>>> import numpy as np
>>> np.set_printoptions(precision=3, suppress=True, linewidth=140)
>>> def rd(a):
...     return np.round(a, 3) + 0
... 
>>> m1 = np.load("run4.npy")
>>> rd(m1)
array([[ 0.363, -5.71 ,  1.589, -0.522, -7.651,  2.436],
       [-6.057,  1.037,  3.06 , -6.073, -3.544, -1.852],
       [-1.357,  6.016, -1.129, -0.453,  7.258, -2.796],
       [-0.74 ,  5.843, -1.42 ,  0.155,  7.525, -2.58 ],
       [ 6.311, -2.689, -2.683,  6.075,  1.453,  2.592],
       [-5.45 ,  5.144,  1.432, -4.803,  2.674, -3.401],
       [-5.102, -1.085,  3.192, -5.422, -5.713, -0.754],
       [ 3.555, -6.123, -0.066,  2.699, -5.596,  3.358],
       [ 4.758,  1.613, -3.165,  5.151,  6.164,  0.456],
       [-5.072,  5.488,  1.113, -4.36 ,  3.463, -3.453],
       [ 4.253,  2.286, -3.094,  4.737,  6.684,  0.06 ],
       [-5.451,  5.144,  1.432, -4.804,  2.672, -3.4  ],
       [-6.027,  0.934,  3.075, -6.057, -3.662, -1.803],
       [ 4.409,  2.089, -3.119,  4.866,  6.539,  0.177],
       [-0.532,  5.772, -1.513,  0.358,  7.597, -2.502],
       [-0.179,  5.638, -1.669,  0.7  ,  7.702, -2.364],
       [ 3.957,  2.636, -3.038,  4.487,  6.929, -0.154],
       [ 5.379,  0.602, -3.195,  5.631,  5.268,  1.018],
       [-2.779,  6.188, -0.388, -1.89 ,  6.326, -3.202],
       [ 6.031, -0.948, -3.073,  6.059,  3.647,  1.809],
       [ 1.29 ,  4.893, -2.256,  2.095,  7.874, -1.711],
       [-6.085,  4.086,  2.119, -5.623,  0.677, -3.114],
       [ 5.543,  0.281, -3.186,  5.751,  4.956,  1.189],
       [ 4.668,  1.741, -3.155,  5.079,  6.268,  0.382]])
>>> dist = np.linalg.norm(m1[:, None] - m1[None], axis=-1)
>>> dist[8].round(6).argsort(kind="stable")[:4]
array([ 8, 23, 13, 10])
>>> np.unravel_index(dist.round(6).argmax(), dist.shape)
(np.int64(12), np.int64(19))
>>> (dist + 1e9 * np.eye(24)).round(6).argmin(axis=1)
array([ 7, 12,  3, 14, 19, 11, 12,  0, 23,  5, 13,  5,  1, 10,  3, 14, 10, 22,  2, 22, 15, 11, 17,  8])
>>> dist.shape
(24, 24)
